>>> import numpy as np
>>> np.set_printoptions(precision=2, suppress=True, linewidth=200)
>>> tidy = lambda a: np.round(a, 2) + 0
>>> C = np.array([[-2, -2, -9]])
>>> rng = np.random.default_rng(21)
>>> J = rng.normal(size=(11, 1)) @ C + np.array([2, 3, 1])
>>> print(tidy(J))
[[  1.28   2.28  -2.23]
 [ -1.02  -0.02 -12.6 ]
 [  5.57   6.57  17.08]
 [ -1.37  -0.37 -14.18]
 [  2.09   3.09   1.43]
 [  3.6    4.6    8.2 ]
 [  3.61   4.61   8.23]
 [  4.17   5.17  10.75]
 [  2.45   3.45   3.01]
 [  0.33   1.33  -6.5 ]
 [  0.83   1.83  -4.26]]
>>> # rank 2
>>> U, s, VT = np.linalg.svd(J)
>>> print(tidy(s))
[33.27 10.27  0.  ]
>>> A2 = U[:, :2] @ np.diag(s[:2]) @ VT[:2]
>>> print(tidy(np.abs(J - A2).max()))
0.0
>>> print(np.linalg.matrix_rank(A2))
2
>>> print(np.linalg.matrix_rank(J, rtol=0.05))
2
>>> rk = np.linalg.matrix_rank(J)
>>> print(rk)
2
>>> ns = np.linalg.svd(J)[2][rk:].T
>>> print(tidy(ns[:, 0] / ns[np.abs(ns[:, 0]).round(6).argmax(), 0]))
[ 1.   -0.64 -0.08]
>>> print([int(np.linalg.matrix_rank(J[:, :j + 1])) for j in range(3)])
[1, 2, 2]
>>> print([int(np.linalg.matrix_rank(J[:i])) for i in range(1, len(J) + 1)])
[1, 2, 2, 2, 2, 2, 2, 2, 2, 2, 2]
>>> print(tidy(ns @ ns.T))
[[ 0.71 -0.45 -0.06]
 [-0.45  0.29  0.04]
 [-0.06  0.04  0.  ]]
>>> print(tidy(np.linalg.norm(J, 1)), tidy(np.linalg.norm(J, np.inf)))
88.45 29.22
>>> print(tidy(np.linalg.norm(J, "nuc")))
43.54
>>> print(tidy(np.linalg.norm(J[4], 1)), tidy(np.linalg.norm(J[4], np.inf)))
6.62 3.09
>>> print(np.linalg.norm(J, axis=1).argmax())
2
>>> print(tidy(J[4] @ J[2]))
56.36
>>> print(np.linalg.cond(J) > 100)
True
>>> print(tidy(np.linalg.norm(J, 2) / np.linalg.norm(J)))
0.96
>>> print(np.argsort(-np.linalg.norm(J, axis=0).round(6), kind="stable")[:3])
[2 1 0]
>>> print(np.linalg.matrix_rank(J, rtol=0.1))
2
